$ python3 -q
>>> import numpy as np
>>> from numpy import linalg as LA
>>> np.set_printoptions(precision=3, suppress=True, linewidth=100)
>>> X = np.load("layer8.npy")
>>> print(X)
[[-1. -2.  0.  0.  0.  0.  0.  0.]
 [-2.  2. -2.  0.  0.  0.  0.  0.]
 [ 0. -2.  0. -2.  0.  0.  0.  0.]
 [ 0.  0. -2.  0. -2.  0.  0.  0.]
 [ 0.  0.  0. -2. -1. -2.  0.  0.]
 [ 0.  0.  0.  0. -2.  0. -2.  0.]
 [ 0.  0.  0.  0.  0. -2.  2. -2.]
 [ 0.  0.  0.  0.  0.  0. -2. -2.]]
>>> # equal to its transpose
>>> print(X.reshape(-1, 2))
[[-1. -2.]
 [ 0.  0.]
 [ 0.  0.]
 [ 0.  0.]
 [-2.  2.]
 [-2.  0.]
 [ 0.  0.]
 [ 0.  0.]
 [ 0. -2.]
 [ 0. -2.]
 [ 0.  0.]
 [ 0.  0.]
 [ 0.  0.]
 [-2.  0.]
 [-2.  0.]
 [ 0.  0.]
 [ 0.  0.]
 [ 0. -2.]
 [-1. -2.]
 [ 0.  0.]
 [ 0.  0.]
 [ 0.  0.]
 [-2.  0.]
 [-2.  0.]
 [ 0.  0.]
 [ 0.  0.]
 [ 0. -2.]
 [ 2. -2.]
 [ 0.  0.]
 [ 0.  0.]
 [ 0.  0.]
 [-2. -2.]]
>>> blk = X.reshape(8, 2, -1)
>>> print(np.swapaxes(blk, 1, 2)[6])
[[ 0.  0.]
 [ 0. -2.]
 [ 0.  2.]
 [ 0. -2.]]
>>> print(np.einsum("ihd,jhd->hij", blk, blk).shape)
(2, 8, 8)
>>> print(blk.sum(axis=1))
[[-1. -2.  0.  0.]
 [-2.  2. -2.  0.]
 [ 0. -2.  0. -2.]
 [-2.  0. -2.  0.]
 [-1. -2.  0. -2.]
 [-2.  0. -2.  0.]
 [ 0. -2.  2. -2.]
 [ 0.  0. -2. -2.]]
>>> print(np.einsum("ihd,ihd->ih", blk, blk))
[[ 5.  0.]
 [12.  0.]
 [ 8.  0.]
 [ 4.  4.]
 [ 4.  5.]
 [ 0.  8.]
 [ 0. 12.]
 [ 0.  8.]]
>>> print(blk.transpose(1, 0, 2))
[[[-1. -2.  0.  0.]
  [-2.  2. -2.  0.]
  [ 0. -2.  0. -2.]
  [ 0.  0. -2.  0.]
  [ 0.  0.  0. -2.]
  [ 0.  0.  0.  0.]
  [ 0.  0.  0.  0.]
  [ 0.  0.  0.  0.]]

 [[ 0.  0.  0.  0.]
  [ 0.  0.  0.  0.]
  [ 0.  0.  0.  0.]
  [-2.  0.  0.  0.]
  [-1. -2.  0.  0.]
  [-2.  0. -2.  0.]
  [ 0. -2.  2. -2.]
  [ 0.  0. -2. -2.]]]
>>> print(np.all(LA.eigvalsh(X) > 0))
False
>>> print(np.round(LA.eigvalsh(X).min(), 3))
-3.922
>>> w, vecs = LA.eigh(X)
>>> print((w > 1e-8).sum(), (w < -1e-8).sum())
4 4
>>> print(round(w.sum(), 3), np.trace(X))
-0.0 0.0
>>> print(LA.eigvalsh(X @ X))
[ 0.109  1.745  4.781  5.795  9.03  15.384 15.426 17.729]
>>> print(np.round(vecs.T @ X @ vecs, 3) + 0)
[[-3.922  0.     0.     0.     0.     0.     0.     0.   ]
 [ 0.    -3.005  0.     0.     0.     0.     0.     0.   ]
 [ 0.     0.    -2.407  0.     0.     0.     0.     0.   ]
 [ 0.     0.     0.    -1.321  0.     0.     0.     0.   ]
 [ 0.     0.     0.     0.     0.331  0.     0.     0.   ]
 [ 0.     0.     0.     0.     0.     2.187  0.     0.   ]
 [ 0.     0.     0.     0.     0.     0.     3.928  0.   ]
 [ 0.     0.     0.     0.     0.     0.     0.     4.211]]
>>> print(LA.eigvalsh(X + 4 * np.eye(8)))
[0.078 0.995 1.593 2.679 4.331 6.187 7.928 8.211]
>>> print(np.unique(w.round(6) + 0, return_counts=True)[1])
[1 1 1 1 1 1 1 1]
>>> print(LA.svd(X, compute_uv=False))
[4.211 3.928 3.922 3.005 2.407 2.187 1.321 0.331]
>>> J = np.load("arr.npy")
>>> print(J)
[[2. 1. 0. 0. 0. 0. 0.]
 [0. 2. 1. 0. 0. 0. 0.]
 [0. 0. 2. 1. 0. 0. 0.]
 [0. 0. 0. 2. 1. 0. 0.]
 [0. 0. 0. 0. 2. 1. 0.]
 [0. 0. 0. 0. 0. 2. 1.]
 [0. 0. 0. 0. 0. 0. 2.]]
>>> # triangular, det is the product of the diagonal
>>> A2 = J / LA.norm(J, axis=1, keepdims=True)
>>> C2 = A2 @ A2.T
>>> print(C2[2])
[0.  0.4 1.  0.4 0.  0.  0. ]
>>> print((C2 - 2 * np.eye(7)).round(6).argmax(axis=1))
[1 0 1 2 3 6 5]
>>> print(np.argwhere(np.triu(np.abs(C2) > 0.95, 1)))
[]
>>> print(np.sort(LA.eigvals(J)))
[2. 2. 2. 2. 2. 2. 2.]
>>> rng = np.random.default_rng(74187)
>>> labels = rng.permutation(7)
>>> print(labels)
[4 2 6 0 3 1 5]
>>> A2 = J[labels][:, labels]
>>> print(np.round(LA.det(A2), 3), round(LA.det(J[labels]), 3))
128.0 -128.0
>>> A = np.diag(3 * np.array([-1, -3, -2, -8, -6, -4])) + np.array([[0, 8, -4, 4, -2, -4],
...     [-5, -5, 5, -4, -5, 9],
...     [3, 2, -2, 5, -1, -3],
...     [-3, 7, -4, -7, 6, -7],
...     [7, 4, 2, 0, 7, 4],
...     [-7, 2, 5, 0, 4, -4]])
>>> print(A)
[[ -3   8  -4   4  -2  -4]
 [ -5 -14   5  -4  -5   9]
 [  3   2  -8   5  -1  -3]
 [ -3   7  -4 -31   6  -7]
 [  7   4   2   0 -11   4]
 [ -7   2   5   0   4 -16]]
>>> A2 = np.array([[6, 1], [4, 7], [8, 2], [1, 0], [0, 9], [6, 5]])
>>> print(np.vstack([A, A2.T]).shape)
(8, 6)
>>> print(np.einsum("ik,kj->ij", A, A2))
[[-38   7]
 [  4 -93]
 [-51 -23]
 [-95  57]
 [ 98 -40]
 [-90 -27]]
>>> print(A @ A2)
[[-38   7]
 [  4 -93]
 [-51 -23]
 [-95  57]
 [ 98 -40]
 [-90 -27]]
>>> print(LA.matrix_rank(A @ A2))
2
>>> print(np.einsum("ij,ij->i", A, A))
[ 125  368  112 1120  206  350]
>>> print(A2.T @ A.T)
[[-38   4 -51 -95  98 -90]
 [  7 -93 -23  57 -40 -27]]
>>> print(LA.matrix_rank(np.vstack([A, A2.T])))
6
>>> print(np.allclose(A, A.T))
False
>>> print(LA.matrix_power(A, 3))
[[   611    540    524   6412     66  -1824]
 [  1399   -521   -805  -6418  -2149   4670]
 [   629  -1547   1002   5850  -1183    943]
 [ -6131  12213  -5723 -25099  11734 -18724]
 [  1885   -378    192  -1244   -937   2296]
 [ -3121   2533    819    995   2537  -6459]]
>>> print(round(float(np.abs(LA.eigvals(A)).max()), 3))
26.764
>>> print((A + A.T) / 2)
[[ -3.    1.5  -0.5   0.5   2.5  -5.5]
 [  1.5 -14.    3.5   1.5  -0.5   5.5]
 [ -0.5   3.5  -8.    0.5   0.5   1. ]
 [  0.5   1.5   0.5 -31.    3.   -3.5]
 [  2.5  -0.5   0.5   3.  -11.    4. ]
 [ -5.5   5.5   1.   -3.5   4.  -16. ]]
